% ipython --no-banner

In [1]: import numpy as np

In [2]: import numpy.linalg as la

In [3]: np.set_printoptions(suppress=True, linewidth=160)

In [4]: def rnd(a):
   ...:     return np.round(a, 2) + 0
   ...: 

In [5]: E = np.array([[1, 2, 2, 3, 0, 0],
   ...:     [0, 0, 0, 0, 0, 0],
   ...:     [2, 4, 4, 6, 0, 0],
   ...:     [1, 2, 2, 3, 0, 0],
   ...:     [2, 4, 4, 6, 0, 0],
   ...:     [1, 2, 2, 3, 0, 0]])

In [6]: rnd(E @ la.pinv(E) @ E)
Out[6]: 
array([[1., 2., 2., 3., 0., 0.],
       [0., 0., 0., 0., 0., 0.],
       [2., 4., 4., 6., 0., 0.],
       [1., 2., 2., 3., 0., 0.],
       [2., 4., 4., 6., 0., 0.],
       [1., 2., 2., 3., 0., 0.]])

In [7]: np.abs(np.diag(la.qr(E)[1])) > 1e-9
Out[7]: array([ True, False, False, False, False, False])

In [8]: np.allclose(E[:-1].T @ la.lstsq(E[:-1].T, E[-1])[0], E[-1])
Out[8]: True

In [9]: (E - E.T) / 2
Out[9]: 
array([[ 0. ,  1. ,  0. ,  1. , -1. , -0.5],
       [-1. ,  0. , -2. , -1. , -2. , -1. ],
       [ 0. ,  2. ,  0. ,  2. , -2. , -1. ],
       [-1. ,  1. , -2. ,  0. , -3. , -1.5],
       [ 1. ,  2. ,  2. ,  3. ,  0. ,  0. ],
       [ 0.5,  1. ,  1. ,  1.5,  0. ,  0. ]])

In [10]: E @ E
Out[10]: 
array([[ 8, 16, 16, 24,  0,  0],
       [ 0,  0,  0,  0,  0,  0],
       [16, 32, 32, 48,  0,  0],
       [ 8, 16, 16, 24,  0,  0],
       [16, 32, 32, 48,  0,  0],
       [ 8, 16, 16, 24,  0,  0]])

In [11]: np.trace(E)
Out[11]: np.int64(8)

In [12]: rnd(np.abs(la.eigvals(E)).max())
Out[12]: np.float64(8.0)

In [13]: np.allclose(E @ E.T, E.T @ E)
Out[13]: False

In [14]: np.allclose(E, E.T)
Out[14]: False

In [15]: rnd(np.sort(np.abs(la.eigvals(E))))
Out[15]: array([0., 0., 0., 0., 0., 8.])

In [16]: mat = np.load("arr.npy")

In [17]: mat
Out[17]: 
array([[ 2,  8, -3],
       [-2, -8,  3],
       [-2, -8, -3],
       [ 1,  4, -2],
       [ 0,  0, -2],
       [ 2,  8, -2],
       [ 1,  4, -3],
       [ 1,  4, -3],
       [ 2,  8, -1]])

In [18]: [round(float(x), 2) for x in la.svd(mat, compute_uv=False)[:3]]
Out[18]: [20.26, 6.22, 0.0]

In [19]: data = np.loadtxt("w.csv", delimiter=",")

In [20]: rnd(data)
Out[20]: 
array([[-1.81, -0.15,  1.11,  0.75,  0.68, -0.41,  0.96, -0.39],
       [-0.15,  0.42, -0.44, -1.11,  0.55,  0.52, -0.01,  1.12],
       [ 1.11, -0.44,  0.09,  0.77, -0.32, -0.29, -0.03, -0.97],
       [ 0.75, -1.11,  0.77, -0.46, -1.13,  0.09,  0.43, -0.73],
       [ 0.68,  0.55, -0.32, -1.13, -0.73,  0.31,  1.42,  0.29],
       [-0.41,  0.52, -0.29,  0.09,  0.31, -0.03, -0.02,  0.28],
       [ 0.96, -0.01, -0.03,  0.43,  1.42, -0.02,  0.66, -0.79],
       [-0.39,  1.12, -0.97, -0.73,  0.29,  0.28, -0.79, -2.14]])

In [21]: [round(float(la.det(data[:i, :i])), 2) + 0 for i in range(1, 9)]
Out[21]: [-1.81, -0.78, -0.08, 0.32, -1.49, 0.0, 0.0, 0.0]

In [22]: vec = np.array([-6, 8, -4, 9, 5, 8, 6, -7])

In [23]: a = np.maximum(data @ vec, 0)

In [24]: rnd(np.tanh(data @ vec))
Out[24]: array([ 1.  , -1.  , -0.71, -1.  , -1.  ,  1.  ,  1.  ,  1.  ])
